In [1]: import numpy as np

In [2]: from numpy import linalg as LA

In [3]: np.set_printoptions(precision=4, suppress=True, linewidth=200, floatmode="fixed")

In [4]: W0 = np.load("data.npy")

In [5]: W0
Out[5]: 
array([[ 36, -48, -24,  18,  36, -42, -48,  -6,   6, -36],
       [-48,  64,  32, -24, -48,  56,  64,   8,  -8,  48],
       [-24,  32,  16, -12, -24,  28,  32,   4,  -4,  24],
       [ 18, -24, -12,   9,  18, -21, -24,  -3,   3, -18],
       [ 36, -48, -24,  18,  36, -42, -48,  -6,   6, -36],
       [-42,  56,  28, -21, -42,  49,  56,   7,  -7,  42],
       [-48,  64,  32, -24, -48,  56,  64,   8,  -8,  48],
       [ -6,   8,   4,  -3,  -6,   7,   8,   1,  -1,   6],
       [  6,  -8,  -4,   3,   6,  -7,  -8,  -1,   1,  -6],
       [-36,  48,  24, -18, -36,  42,  48,   6,  -6,  36]])

In [6]: # column 4 repeats column 0

In [7]: w1 = np.array([[2, 3],
   ...:     [2, 1],
   ...:     [1, 1],
   ...:     [1, 1],
   ...:     [3, 3],
   ...:     [1, 0],
   ...:     [2, 1],
   ...:     [0, 0],
   ...:     [2, 0],
   ...:     [2, 3]])

In [8]: coef = np.array([0, -3])

In [9]: act = np.maximum(W0 @ w1 + coef, 0)

In [10]: (act > 0).mean(axis=0)
Out[10]: array([0.6000, 0.2000])

In [11]: (act > 0).astype(int)
Out[11]: 
array([[0, 1],
       [1, 0],
       [1, 0],
       [0, 0],
       [0, 1],
       [1, 0],
       [1, 0],
       [1, 0],
       [0, 0],
       [1, 0]])

In [12]: C = np.array([[1, 2, 1], [2, 1, 0]])

In [13]: act @ C
Out[13]: 
array([[  6,   3,   0],
       [160, 320, 160],
       [ 80, 160,  80],
       [  0,   0,   0],
       [  6,   3,   0],
       [140, 280, 140],
       [160, 320, 160],
       [ 20,  40,  20],
       [  0,   0,   0],
       [120, 240, 120]])

In [14]: evals, vecs = LA.eigh(W0)

In [15]: vec = np.array([3, 2, -2, 3, 3, -3, 1, -2, 3, -3])

In [16]: (np.sign(vecs[:, -1].round(6)) == np.sign(vecs[0, -1].round(6))).astype(int)
Out[16]: array([1, 0, 0, 1, 1, 0, 0, 0, 1, 0])

In [17]: np.round(LA.eigvalsh(W0[1:, 1:]), 4) + 0
Out[17]: array([  0.0000,   0.0000,   0.0000,   0.0000,   0.0000,   0.0000,   0.0000,   0.0000, 276.0000])

In [18]: round(float(vec @ W0 @ vec / (vec @ vec)), 4), round(evals[0], 4), round(evals[-1], 4)
Out[18]: (79.5373, np.float64(-0.0), np.float64(312.0))

In [19]: M = np.load("block18.npy")

In [20]: M
Out[20]: 
array([[1, 1, 2, 1, 0, 1, 2, 2, 2, 2, 3],
       [1, 1, 1, 2, 1, 0, 1, 2, 2, 2, 2],
       [2, 1, 1, 1, 2, 1, 0, 1, 2, 2, 2],
       [1, 2, 1, 1, 1, 2, 1, 0, 1, 2, 2],
       [0, 1, 2, 1, 1, 1, 2, 1, 0, 1, 2],
       [1, 0, 1, 2, 1, 1, 1, 2, 1, 0, 1],
       [2, 1, 0, 1, 2, 1, 1, 1, 2, 1, 0],
       [2, 2, 1, 0, 1, 2, 1, 1, 1, 2, 1],
       [2, 2, 2, 1, 0, 1, 2, 1, 1, 1, 2],
       [2, 2, 2, 2, 1, 0, 1, 2, 1, 1, 1],
       [3, 2, 2, 2, 2, 1, 0, 1, 2, 1, 1]])

In [21]: # symmetric, so the eigenvalues are real

In [22]: Uu, sigma, VT = LA.svd(M)

In [23]: sigma
Out[23]: array([14.5505,  4.2397,  3.4664,  2.7004,  2.0465,  1.8681,  1.3988,  1.1140,  0.9463,  0.4757,  0.0420])

In [24]: out = Uu[:, :10] @ np.diag(sigma[:10]) @ VT[:10]

In [25]: round(np.abs(M - out).max(), 4)
Out[25]: np.float64(0.0114)

In [26]: round(LA.norm(M - out) / LA.norm(M), 4)
Out[26]: np.float64(0.0026)

In [27]: out = LA.inv(M)

In [28]: np.round(M @ out, 4) + 0
Out[28]: 
array([[1.0000, 0.0000, 0.0000, 0.0000, 0.0000, 0.0000, 0.0000, 0.0000, 0.0000, 0.0000, 0.0000],
       [0.0000, 1.0000, 0.0000, 0.0000, 0.0000, 0.0000, 0.0000, 0.0000, 0.0000, 0.0000, 0.0000],
       [0.0000, 0.0000, 1.0000, 0.0000, 0.0000, 0.0000, 0.0000, 0.0000, 0.0000, 0.0000, 0.0000],
       [0.0000, 0.0000, 0.0000, 1.0000, 0.0000, 0.0000, 0.0000, 0.0000, 0.0000, 0.0000, 0.0000],
       [0.0000, 0.0000, 0.0000, 0.0000, 1.0000, 0.0000, 0.0000, 0.0000, 0.0000, 0.0000, 0.0000],
       [0.0000, 0.0000, 0.0000, 0.0000, 0.0000, 1.0000, 0.0000, 0.0000, 0.0000, 0.0000, 0.0000],
       [0.0000, 0.0000, 0.0000, 0.0000, 0.0000, 0.0000, 1.0000, 0.0000, 0.0000, 0.0000, 0.0000],
       [0.0000, 0.0000, 0.0000, 0.0000, 0.0000, 0.0000, 0.0000, 1.0000, 0.0000, 0.0000, 0.0000],
       [0.0000, 0.0000, 0.0000, 0.0000, 0.0000, 0.0000, 0.0000, 0.0000, 1.0000, 0.0000, 0.0000],
       [0.0000, 0.0000, 0.0000, 0.0000, 0.0000, 0.0000, 0.0000, 0.0000, 0.0000, 1.0000, 0.0000],
       [0.0000, 0.0000, 0.0000, 0.0000, 0.0000, 0.0000, 0.0000, 0.0000, 0.0000, 0.0000, 1.0000]])

In [29]: LA.det(M) * out
Out[29]: 
array([[ 153.0000, -226.0000,   59.0000,  136.0000,  -56.0000,  -11.0000,   74.0000, -124.0000, -136.0000,  229.0000, -107.0000],
       [-226.0000,  412.0000, -153.0000, -237.0000,  132.0000,   12.0000, -128.0000,  218.0000,  172.0000, -433.0000,  229.0000],
       [  59.0000, -153.0000,   92.0000,  103.0000,  -73.0000,   17.0000,   57.0000,  -92.0000,  -38.0000,  172.0000, -136.0000],
       [ 136.0000, -237.0000,  103.0000,   92.0000,  -57.0000,  -17.0000,   73.0000, -103.0000,  -92.0000,  218.0000, -124.0000],
       [ -56.0000,  132.0000,  -73.0000,  -57.0000,   12.0000,    7.0000,  -53.0000,   73.0000,   57.0000, -128.0000,   74.0000],
       [ -11.0000,   12.0000,   17.0000,  -17.0000,    7.0000,  -23.0000,    7.0000,  -17.0000,   17.0000,   12.0000,  -11.0000],
       [  74.0000, -128.0000,   57.0000,   73.0000,  -53.0000,    7.0000,   12.0000,  -57.0000,  -73.0000,  132.0000,  -56.0000],
       [-124.0000,  218.0000,  -92.0000, -103.0000,   73.0000,  -17.0000,  -57.0000,   92.0000,  103.0000, -237.0000,  136.0000],
       [-136.0000,  172.0000,  -38.0000,  -92.0000,   57.0000,   17.0000,  -73.0000,  103.0000,   92.0000, -153.0000,   59.0000],
       [ 229.0000, -433.0000,  172.0000,  218.0000, -128.0000,   12.0000,  132.0000, -237.0000, -153.0000,  412.0000, -226.0000],
       [-107.0000,  229.0000, -136.0000, -124.0000,   74.0000,  -11.0000,  -56.0000,  136.0000,   59.0000, -226.0000,  153.0000]])

In [30]: (np.abs(out) > 1e-9).astype(int)
Out[30]: 
array([[1, 1, 1, 1, 1, 1, 1, 1, 1, 1, 1],
       [1, 1, 1, 1, 1, 1, 1, 1, 1, 1, 1],
       [1, 1, 1, 1, 1, 1, 1, 1, 1, 1, 1],
       [1, 1, 1, 1, 1, 1, 1, 1, 1, 1, 1],
       [1, 1, 1, 1, 1, 1, 1, 1, 1, 1, 1],
       [1, 1, 1, 1, 1, 1, 1, 1, 1, 1, 1],
       [1, 1, 1, 1, 1, 1, 1, 1, 1, 1, 1],
       [1, 1, 1, 1, 1, 1, 1, 1, 1, 1, 1],
       [1, 1, 1, 1, 1, 1, 1, 1, 1, 1, 1],
       [1, 1, 1, 1, 1, 1, 1, 1, 1, 1, 1],
       [1, 1, 1, 1, 1, 1, 1, 1, 1, 1, 1]])
